$ python3 -q
>>> import numpy as np
>>> import numpy.linalg as la
>>> np.set_printoptions(precision=3, suppress=True, linewidth=200)
>>> def rnd(a):
...     return np.round(a, 3) + 0
... 
>>> J = np.diag(20 * np.array([1, -2, 1, 3, -1, -1, 2, -1, 0, 0])) + np.array([[2, 1, 0, 3, 1, 3, 0, 2, 0, 1],
...     [3, 1, 1, 0, 0, 0, 3, 2, 1, 0],
...     [1, 0, 3, 0, 3, 2, 0, 0, 3, 3],
...     [0, 1, 1, 0, 3, 3, 2, 2, 0, 2],
...     [3, 1, 3, 3, 3, 2, 3, 2, 0, 1],
...     [2, 1, 1, 0, 1, 3, 3, 2, 2, 2],
...     [2, 3, 3, 1, 2, 0, 0, 3, 1, 1],
...     [2, 1, 0, 3, 0, 3, 0, 3, 2, 3],
...     [1, 2, 3, 0, 0, 3, 1, 3, 0, 3],
...     [1, 3, 2, 2, 0, 2, 0, 3, 0, 0]])
>>> print(J)
[[ 22   1   0   3   1   3   0   2   0   1]
 [  3 -39   1   0   0   0   3   2   1   0]
 [  1   0  23   0   3   2   0   0   3   3]
 [  0   1   1  60   3   3   2   2   0   2]
 [  3   1   3   3 -17   2   3   2   0   1]
 [  2   1   1   0   1 -17   3   2   2   2]
 [  2   3   3   1   2   0  40   3   1   1]
 [  2   1   0   3   0   3   0 -17   2   3]
 [  1   2   3   0   0   3   1   3   0   3]
 [  1   3   2   2   0   2   0   3   0   0]]
>>> M2 = J / np.sqrt((J ** 2).mean(axis=1, keepdims=True))
>>> print(rnd(la.norm(M2, axis=1)))
[3.162 3.162 3.162 3.162 3.162 3.162 3.162 3.162 3.162 3.162]
>>> print(rnd(M2[8]))
[0.488 0.976 1.464 0.    0.    1.464 0.488 1.464 0.    1.464]
>>> print(la.matrix_rank(J - J.mean(axis=1, keepdims=True)))
9
>>> M2 = J[0, 0] * J[1:] - np.outer(J[1:, 0], J[0])
>>> print(M2)
[[   0 -861   22   -9   -3   -9   66   38   22   -3]
 [   0   -1  506   -3   65   41    0   -2   66   65]
 [   0   22   22 1320   66   66   44   44    0   44]
 [   0   19   66   57 -377   35   66   38    0   19]
 [   0   20   22   -6   20 -380   66   40   44   42]
 [   0   64   66   16   42   -6  880   62   22   20]
 [   0   20    0   60   -2   60    0 -378   44   64]
 [   0   43   66   -3   -1   63   22   64    0   65]
 [   0   65   44   41   -1   41    0   64    0   -1]]
>>> print(la.matrix_rank(M2), la.matrix_rank(J))
9 10
>>> print(np.flatnonzero(~M2.round(6).any(axis=1)))
[]
>>> print(rnd(J[:, 0] / J[0, 0]))
[1.    0.136 0.045 0.    0.136 0.091 0.091 0.091 0.045 0.045]
>>> M2 = np.array([[-3, 8, -3],
...     [7, 1, 3],
...     [8, 1, -8],
...     [-9, 7, 8],
...     [-2, -5, 9],
...     [8, -2, -6],
...     [-1, 5, -3],
...     [-2, 4, -3],
...     [9, -2, 7],
...     [8, 8, 7]])
>>> print(M2.T @ J.T)
[[ -60 -272  242 -497   46 -102   -3   74   76   26]
 [ 203    7   30  435  161   82  237  -16   48   35]
 [ -47 -142 -130  486 -179  113 -110   89  -30  -15]]
>>> M2 @ J
Traceback (most recent call last):
  File "<python-input-17>", line 1, in <module>
    M2 @ J
    ~~~^~~
ValueError: matmul: Input operand 1 has a mismatch in its core dimension 0, with gufunc signature (n?,k),(k,m?)->(n?,m?) (size 10 is different from 3)
>>> print(rnd(np.abs(la.eigvals(J)).max()))
60.486
>>> print((J - J.T) / 2)
[[ 0.  -1.  -0.5  1.5 -1.   0.5 -1.   0.  -0.5  0. ]
 [ 1.   0.   0.5 -0.5 -0.5 -0.5  0.   0.5 -0.5 -1.5]
 [ 0.5 -0.5  0.  -0.5  0.   0.5 -1.5  0.   0.   0.5]
 [-1.5  0.5  0.5  0.   0.   1.5  0.5 -0.5  0.   0. ]
 [ 1.   0.5  0.   0.   0.   0.5  0.5  1.   0.   0.5]
 [-0.5  0.5 -0.5 -1.5 -0.5  0.   1.5 -0.5 -0.5  0. ]
 [ 1.   0.   1.5 -0.5 -0.5 -1.5  0.   1.5  0.   0.5]
 [ 0.  -0.5  0.   0.5 -1.   0.5 -1.5  0.  -0.5  0. ]
 [ 0.5  0.5  0.   0.   0.   0.5  0.   0.5  0.   1.5]
 [ 0.   1.5 -0.5  0.  -0.5  0.  -0.5  0.  -1.5  0. ]]
>>> print((J + J.T) / 2)
[[ 22.    2.    0.5   1.5   2.    2.5   1.    2.    0.5   1. ]
 [  2.  -39.    0.5   0.5   0.5   0.5   3.    1.5   1.5   1.5]
 [  0.5   0.5  23.    0.5   3.    1.5   1.5   0.    3.    2.5]
 [  1.5   0.5   0.5  60.    3.    1.5   1.5   2.5   0.    2. ]
 [  2.    0.5   3.    3.  -17.    1.5   2.5   1.    0.    0.5]
 [  2.5   0.5   1.5   1.5   1.5 -17.    1.5   2.5   2.5   2. ]
 [  1.    3.    1.5   1.5   2.5   1.5  40.    1.5   1.    0.5]
 [  2.    1.5   0.    2.5   1.    2.5   1.5 -17.    2.5   3. ]
 [  0.5   1.5   3.    0.    0.    2.5   1.    2.5   0.    1.5]
 [  1.    1.5   2.5   2.    0.5   2.    0.5   3.    1.5   0. ]]
>>> print(J @ J)
[[ 501   -5   12  257   17   34   21   29   11   41]
 [ -39 1537   -4   18   12   20    4  -94  -29   18]
 [  64   21  555   18   21   36   18   30   73   86]
 [  29   41  106 3621  139  147  221  112   16  140]
 [  36  -34   35  149  318  -36   84  -38   21   14]
 [  31  -32   29   22  -23  315   77  -39  -23  -13]
 [ 150   16  204  123   60   33 1618   91   58   67]
 [  24  -35   19  141   14  -75   20  322  -27  -31]
 [  48  -59   83   19   15  -27   55  -27   24   26]
 [  43 -109   53  132   15  -12   19  -35   19   24]]
>>> print(np.trace(J))
55
>>> X = np.vander(np.arange(5) - 1, 4, increasing=True)
>>> print(X)
[[ 1 -1  1 -1]
 [ 1  0  0  0]
 [ 1  1  1  1]
 [ 1  2  4  8]
 [ 1  3  9 27]]
>>> # row 4 is much longer than the rest
>>> Uu, sv, VT = la.svd(X)
>>> print(np.argmax(sv[:-1] / (sv[1:] + 1e-6)) + 1)
1
>>> M2 = Uu[:, :1] @ np.diag(sv[:1]) @ VT[:1]
>>> print(rnd(np.abs(X - M2).max()))
1.224
>>> print(la.matrix_rank(M2))
1
>>> x0 = np.array([1, 0, 0, -1])
>>> y = X @ x0
>>> c, lr = np.zeros(4), 1 / la.norm(X, 2) ** 2
>>> for i in range(30):
...     c -= lr * X.T @ (X @ c - y)
...     if i % 10 == 0: print(i, round(la.norm(X @ c - y), 3))
... 
0 2.438
10 2.28
20 2.133
>>> print(rnd(c))
[ 0.096 -0.076 -0.182 -0.886]
>>> print(rnd(la.cond(X)))
35.087
>>> x0 = np.array([0, -2, 3, 0])
>>> y = X @ x0
>>> print(rnd(la.lstsq(X, y)[0]))
[ 0. -2.  3.  0.]
>>> print(rnd(la.solve(X.T @ X, X.T @ y)))
[ 0. -2.  3.  0.]
>>> rng = np.random.default_rng(327)
>>> y = y + 0.3 * rng.normal(size=5)
>>> print(rnd(y))
[ 5.038 -0.165  0.728  7.963 21.094]
>>> c, *_ = la.lstsq(X, y)
>>> print(rnd(la.norm(y - X @ c)))
0.082
>>> print(rnd(c))
[-0.204 -2.114  3.122 -0.017]
>>> print(rnd(X.T @ (y - X @ c)))
[0. 0. 0. 0.]
>>> E = np.load("mat.npy")
>>> print(rnd(E))
[[ 0.18   0.559 -0.625  0.819  0.366  0.136  1.128  0.064  0.133 -0.916 -0.555]
 [ 0.12   0.581  0.461 -0.425  0.261  0.571 -0.512  0.133 -0.103  0.202 -1.59 ]
 [ 0.54   0.554  0.888  0.797 -1.103  0.614 -0.09  -0.44  -0.24  -0.166  0.314]
 [ 0.96   0.152 -0.173  0.566  0.465  0.365 -0.081  1.037  0.451  0.977  0.342]
 [ 0.    -0.25   0.238 -0.785  0.083  1.11   0.115  0.889 -0.17  -0.958  0.526]
 [-0.12  -1.268  0.501  0.104 -0.464  0.34   1.005  0.046  0.43   0.483 -0.596]
 [-0.48   0.985  0.996 -0.503  0.244 -0.439  0.821  0.189  0.602  0.291  0.379]
 [-1.2    0.247 -0.392  0.511 -0.804  0.127 -0.516  0.79   0.711 -0.044 -0.157]
 [ 0.6   -0.155 -0.005 -0.283  0.047  0.039 -0.464 -0.606  1.616 -0.583  0.005]
 [ 0.72   0.364 -0.714 -0.921 -1.197 -0.445  0.41   0.354 -0.051  0.134 -0.212]
 [ 0.42  -0.402  0.784  0.352 -0.041 -1.179 -0.323  0.875 -0.131 -0.737 -0.319]]
>>> print(rnd(la.svd(E, compute_uv=False)))
[2. 2. 2. 2. 2. 2. 2. 2. 2. 2. 2.]
